% python3 -q
>>> import numpy as np
>>> np.set_printoptions(precision=1, suppress=True, linewidth=140)
>>> K = 5 * np.eye(6) + np.eye(6, k=1)
>>> K
array([[5., 1., 0., 0., 0., 0.],
       [0., 5., 1., 0., 0., 0.],
       [0., 0., 5., 1., 0., 0.],
       [0., 0., 0., 5., 1., 0.],
       [0., 0., 0., 0., 5., 1.],
       [0., 0., 0., 0., 0., 5.]])
>>> # triangular
>>> q, evecs = np.linalg.qr(K[:, :4])[0], np.linalg.qr(K[:, 4:])[0]
>>> s = np.linalg.svd(q.T @ evecs, compute_uv=False)
>>> (s > 0.9).sum()
np.int64(0)
>>> np.degrees(np.arccos(s.clip(0, 1)))
array([78.5, 90. ])
>>> s.round(1) + 0
array([0.2, 0. ])
>>> rng = np.random.default_rng(847454)
>>> other = K + rng.integers(-2, 3, (6, 4)) @ rng.integers(-2, 3, (4, 6))
>>> other
array([[ 5.,  5.,  2.,  0., -2.,  4.],
       [-6.,  4.,  6.,  4.,  5., -3.],
       [ 2.,  2.,  7., -2.,  2.,  0.],
       [ 8.,  4., -3., -1., -4.,  8.],
       [-6.,  1.,  4.,  4.,  7., -4.],
       [-2., -5., -3.,  4., -1.,  8.]])
>>> np.abs(other - K).sum(axis=1)
array([12., 24., 11., 34., 22., 18.])
>>> idx = rng.permutation(6)
>>> idx
array([0, 1, 4, 3, 2, 5])
>>> other = K[idx][:, idx]
>>> other
array([[5., 1., 0., 0., 0., 0.],
       [0., 5., 0., 0., 1., 0.],
       [0., 0., 5., 0., 0., 1.],
       [0., 0., 1., 5., 0., 0.],
       [0., 0., 0., 1., 5., 0.],
       [0., 0., 0., 0., 0., 5.]])
>>> np.round(np.linalg.det(other), 1), round(np.linalg.det(K[idx]), 1)
(np.float64(15625.0), np.float64(-15625.0))
>>> np.diag(other)
array([5., 5., 5., 5., 5., 5.])
>>> x = np.array([-3, 0, -1, 3, -2, 0])
>>> rhs = K @ x
>>> rhs
array([-15.,  -1.,  -2.,  13., -10.,   0.])
>>> np.linalg.solve(K, rhs)
array([-3.,  0., -1.,  3., -2.,  0.])
>>> np.linalg.solve(K, 3 * rhs)
array([-9.,  0., -3.,  9., -6.,  0.])
>>> A = np.load("dump.npy")
>>> A
array([[ 0.7,  0.1, -0.6,  0.6],
       [ 0.1, -0.2,  0.3, -0.6],
       [-0.6,  0.3, -0.2,  1.2],
       [ 0.6, -0.6,  1.2, -0.3]])
>>> # symmetric, so the eigenvalues are real
>>> vals, evecs = np.linalg.eigh(A)
>>> np.round(evecs.T @ A @ evecs, 1) + 0
array([[-2.,  0.,  0.,  0.],
       [ 0.,  0.,  0.,  0.],
       [ 0.,  0.,  1.,  0.],
       [ 0.,  0.,  0.,  1.]])
>>> np.unique(vals.round(6) + 0, return_counts=True)[1]
array([1, 1, 2])
>>> (vals > 1e-8).sum(), (vals < -1e-8).sum()
(np.int64(2), np.int64(1))
>>> np.round(np.linalg.svd(A, compute_uv=False), 1) + 0
array([2., 1., 1., 0.])
>>> vals.round(1) + 0
array([-2.,  0.,  1.,  1.])
>>> np.round(np.linalg.eigvalsh(A @ A), 1) + 0
array([0., 1., 1., 4.])
